% ipython --no-banner

In [1]: import numpy as np

In [2]: import numpy.linalg as la

In [3]: np.set_printoptions(precision=3, suppress=True, linewidth=100, legacy="1.25")

In [4]: tidy = lambda a: np.round(a, 3) + 0

In [5]: A = np.loadtxt("case14.csv", delimiter=",")

In [6]: A
Out[6]: 
array([[-1.,  2., -1.,  2., -1.,  2.],
       [ 0., -1.,  0., -1.,  0., -1.],
       [ 0., -1.,  0., -1.,  0., -1.],
       [-1.,  2., -1.,  2., -1.,  2.],
       [ 0., -1.,  0., -1.,  0., -1.],
       [ 0., -1.,  0., -1.,  0., -1.]])

In [7]: # column 2 repeats column 0

In [8]: la.lstsq(A[:-1].T, A[-1])[2]
Out[8]: 2

In [9]: print(tidy(A @ la.pinv(A) @ A))
[[-1.  2. -1.  2. -1.  2.]
 [ 0. -1.  0. -1.  0. -1.]
 [ 0. -1.  0. -1.  0. -1.]
 [-1.  2. -1.  2. -1.  2.]
 [ 0. -1.  0. -1.  0. -1.]
 [ 0. -1.  0. -1.  0. -1.]]

In [10]: print(np.allclose(A[:-1].T @ la.lstsq(A[:-1].T, A[-1])[0], A[-1]))
True

In [11]: np.abs(np.diag(la.qr(A)[1])) > 1e-9
Out[11]: array([ True,  True, False, False, False, False])

In [12]: np.unique(A.round(6), axis=0).shape
Out[12]: (2, 6)

In [13]: r0, v = A[2], A[3]

In [14]: r0 @ r0
Out[14]: 3.0

In [15]: r0 @ v
Out[15]: -6.0

In [16]: pr = (r0 @ v) / (r0 @ r0) * r0

In [17]: la.matrix_rank(np.outer(r0, v))
Out[17]: 1

In [18]: (v - pr) @ r0
Out[18]: 0.0

In [19]: left, sigma, Vh = la.svd(A)

In [20]: V = Vh[:(sigma > 1e-8).sum()]

In [21]: rng = np.random.default_rng(835635)

In [22]: x = A[4] + -3 * A[1] + rng.integers(2) * np.eye(6)[3]

In [23]: x
Out[23]: array([0., 2., 0., 3., 0., 2.])

In [24]: tidy(V.T @ V)
Out[24]: 
array([[0.333, 0.   , 0.333, 0.   , 0.333, 0.   ],
       [0.   , 0.333, 0.   , 0.333, 0.   , 0.333],
       [0.333, 0.   , 0.333, 0.   , 0.333, 0.   ],
       [0.   , 0.333, 0.   , 0.333, 0.   , 0.333],
       [0.333, 0.   , 0.333, 0.   , 0.333, 0.   ],
       [0.   , 0.333, 0.   , 0.333, 0.   , 0.333]])

In [25]: print(tidy(la.norm(x - V.T @ V @ x)))
0.816

In [26]: np.allclose(V.T @ V @ x, x)
Out[26]: False

In [27]: tidy(np.diag(V.T @ V))
Out[27]: array([0.333, 0.333, 0.333, 0.333, 0.333, 0.333])

In [28]: data = np.load("a.npy")

In [29]: tidy(data)
Out[29]: 
array([[ 0.708, -0.292, -0.292, -0.292, -0.175, -0.175, -0.292, -0.058, -0.292, -0.058, -0.058],
       [-0.292,  0.708, -0.292, -0.292, -0.175, -0.175, -0.292, -0.058, -0.292, -0.058, -0.058],
       [-0.292, -0.292,  0.708, -0.292, -0.175, -0.175, -0.292, -0.058, -0.292, -0.058, -0.058],
       [-0.292, -0.292, -0.292,  0.708, -0.175, -0.175, -0.292, -0.058, -0.292, -0.058, -0.058],
       [-0.175, -0.175, -0.175, -0.175,  0.895, -0.105, -0.175, -0.035, -0.175, -0.035, -0.035],
       [-0.175, -0.175, -0.175, -0.175, -0.105,  0.895, -0.175, -0.035, -0.175, -0.035, -0.035],
       [-0.292, -0.292, -0.292, -0.292, -0.175, -0.175,  0.708, -0.058, -0.292, -0.058, -0.058],
       [-0.058, -0.058, -0.058, -0.058, -0.035, -0.035, -0.058,  0.988, -0.058, -0.012, -0.012],
       [-0.292, -0.292, -0.292, -0.292, -0.175, -0.175, -0.292, -0.058,  0.708, -0.058, -0.058],
       [-0.058, -0.058, -0.058, -0.058, -0.035, -0.035, -0.058, -0.012, -0.058,  0.988, -0.012],
       [-0.058, -0.058, -0.058, -0.058, -0.035, -0.035, -0.058, -0.012, -0.058, -0.012,  0.988]])

In [30]: W = np.array([[2, 8, 9, 0],
    ...:     [1, 4, 3, 4],
    ...:     [3, 6, 0, 4],
    ...:     [4, 3, 4, 7],
    ...:     [7, 0, 1, 1],
    ...:     [6, 8, 3, 8],
    ...:     [5, 6, 0, 6],
    ...:     [8, 1, 5, 4],
    ...:     [5, 0, 8, 5],
    ...:     [9, 0, 5, 6],
    ...:     [5, 1, 0, 6]])

In [31]: b = np.array([1, 1, 2, 0])

In [32]: act = np.maximum(data @ W + b, 0)

In [33]: tidy((act > 0).mean(axis=0))
Out[33]: array([0.455, 0.273, 0.545, 0.364])

In [34]: cent = np.array([[-5, 0], [8, -9], [-3, -4], [-8, -6]])

In [35]: print(W @ cent)
[[  27 -108]
 [ -14  -72]
 [   1  -78]
 [ -64  -85]
 [ -46  -10]
 [ -39 -132]
 [ -25  -90]
 [ -79  -53]
 [ -89  -62]
 [-108  -56]
 [ -65  -45]]

In [36]: (act @ cent).round(6).argmax(axis=1)
Out[36]: array([0, 0, 0, 0, 1, 0, 0, 1, 0, 1, 1])
